$ python -q
>>> import numpy as np
>>> np.set_printoptions(precision=2, suppress=True, linewidth=100)
>>> rd = lambda a: np.round(a, 2) + 0
>>> E = np.load("mat.npy")
>>> E
array([[ 5.1, -4. ,  2. , -4. , -2. ],
       [-1. ,  1.1, -1. , -2. ,  1. ],
       [ 3. ,  4. , -3.9, -2. ,  4. ],
       [-5. , -2. ,  4. ,  0.1, -4. ],
       [ 5. , -4. ,  2. , -4. , -1.9]])
>>> rng = np.random.default_rng(881)
>>> labels = rng.permutation(5)
>>> Y = E[:, labels] * rng.choice([-1, 1], 5)
>>> Y
array([[-2. ,  5.1, -4. , -4. , -2. ],
       [ 1. , -1. ,  1.1, -2. ,  1. ],
       [ 4. ,  3. ,  4. , -2. ,  3.9],
       [-4. , -5. , -2. ,  0.1, -4. ],
       [-1.9,  5. , -4. , -4. , -2. ]])
>>> Uu, _, vt = np.linalg.svd(E.T @ Y)
>>> rd(np.linalg.lstsq(E, Y)[0])
array([[ 0.,  1.,  0.,  0.,  0.],
       [ 0.,  0.,  1.,  0.,  0.],
       [ 0.,  0.,  0.,  0., -1.],
       [ 0.,  0.,  0.,  1.,  0.],
       [ 1.,  0.,  0.,  0.,  0.]])
>>> mat = np.load("dump.npy")
>>> rd(mat)
array([[ 0.18,  0.27,  0.28, -0.02],
       [ 0.27,  0.9 , -0.07,  0.12],
       [ 0.28, -0.07,  0.87, -0.17],
       [-0.02,  0.12, -0.17,  0.05]])
>>> w, evecs = np.linalg.eigh(mat)
>>> x0 = np.array([3, 1, 0, 2])
>>> rd(np.abs(mat).sum(axis=1).max()), rd(np.abs(w).max())
(np.float64(1.39), np.float64(1.0))
>>> rd(evecs * np.abs(w) @ evecs.T)
array([[ 0.18,  0.27,  0.28, -0.02],
       [ 0.27,  0.9 , -0.07,  0.12],
       [ 0.28, -0.07,  0.87, -0.17],
       [-0.02,  0.12, -0.17,  0.05]])
>>> Uu, sigma, vt = np.linalg.svd(mat)
>>> rd(sigma)
array([1., 1., 0., 0.])
>>> Y = Uu[:, :2] @ np.diag(sigma[:2]) @ vt[:2]
>>> rd(Y)
array([[ 0.18,  0.27,  0.28, -0.02],
       [ 0.27,  0.9 , -0.07,  0.12],
       [ 0.28, -0.07,  0.87, -0.17],
       [-0.02,  0.12, -0.17,  0.05]])
